$ python -q
>>> import numpy as np
>>> np.set_printoptions(precision=2, suppress=True, linewidth=140, floatmode="fixed")
>>> def rnd(a):
...     return np.round(a, 2) + 0
... 
>>> q, _ = np.linalg.qr(np.array([[-1.0, 0.3, -0.2, 0.3, -1.1, -0.4, 1.6, 0.9],
...     [1.6, 0.8, 0.5, 1.0, -0.1, 0.5, -2.3, 0.7],
...     [1.4, 1.0, 1.7, -0.6, -0.3, -0.3, -1.2, 0.6],
...     [0.5, -0.9, -1.7, -1.4, -0.7, -1.4, 1.1, -1.0],
...     [-0.6, 0.8, 0.9, -0.7, -2.2, 0.0, -0.4, 0.4],
...     [0.2, -0.2, -0.3, -0.5, -1.0, -1.2, -1.3, -1.2],
...     [-0.6, 0.4, 0.6, -2.5, -1.8, -1.7, 0.7, -2.3],
...     [2.8, -0.1, -1.5, -0.9, 0.1, -0.5, -1.8, -1.2]]))
>>> w = np.array([-3, 1, -1, -3, -2, 1, -1, -1])
>>> mat = q @ np.diag(w) @ q.T
>>> rnd(mat)
array([[-0.61,  0.43,  0.69, -0.01, -0.48,  0.48,  0.47,  0.23],
       [ 0.43, -1.30,  0.29, -0.33,  0.32, -0.07,  0.98, -0.62],
       [ 0.69,  0.29, -0.79, -0.81,  0.17, -0.09,  0.11, -0.81],
       [-0.01, -0.33, -0.81, -0.91, -0.69, -0.27, -0.67, -0.06],
       [-0.48,  0.32,  0.17, -0.69,  0.00, -0.98, -0.32,  0.33],
       [ 0.48, -0.07, -0.09, -0.27, -0.98, -1.19,  0.13, -0.01],
       [ 0.47,  0.98,  0.11, -0.67, -0.32,  0.13, -2.07, -0.21],
       [ 0.23, -0.62, -0.81, -0.06,  0.33, -0.01, -0.21, -2.12]])
>>> u = np.array([5, -2, -6, -3, -9, 4, 2, 5])
>>> other = mat + np.outer(u, np.eye(8)[0])
>>> np.linalg.matrix_rank(other - mat)
np.int64(1)
>>> print(rnd(other))
[[ 4.39  0.43  0.69 -0.01 -0.48  0.48  0.47  0.23]
 [-1.57 -1.30  0.29 -0.33  0.32 -0.07  0.98 -0.62]
 [-5.31  0.29 -0.79 -0.81  0.17 -0.09  0.11 -0.81]
 [-3.01 -0.33 -0.81 -0.91 -0.69 -0.27 -0.67 -0.06]
 [-9.48  0.32  0.17 -0.69  0.00 -0.98 -0.32  0.33]
 [ 4.48 -0.07 -0.09 -0.27 -0.98 -1.19  0.13 -0.01]
 [ 2.47  0.98  0.11 -0.67 -0.32  0.13 -2.07 -0.21]
 [ 5.23 -0.62 -0.81 -0.06  0.33 -0.01 -0.21 -2.12]]
>>> np.linalg.matrix_rank(np.linalg.inv(other) - np.linalg.inv(mat), tol=1e-8)
np.int64(1)
>>> rnd(np.linalg.norm(mat, axis=0))
array([1.33, 1.88, 1.60, 1.61, 1.42, 1.64, 2.47, 2.40])
>>> rnd(np.linalg.norm(mat[2], 1)), rnd(np.linalg.norm(mat[2], np.inf))
(np.float64(3.76), np.float64(0.81))
>>> np.linalg.norm(mat, axis=1).argmax()
np.int64(6)
>>> print(rnd(np.linalg.norm(mat, 1)), rnd(np.linalg.norm(mat, np.inf)))
4.96 4.96
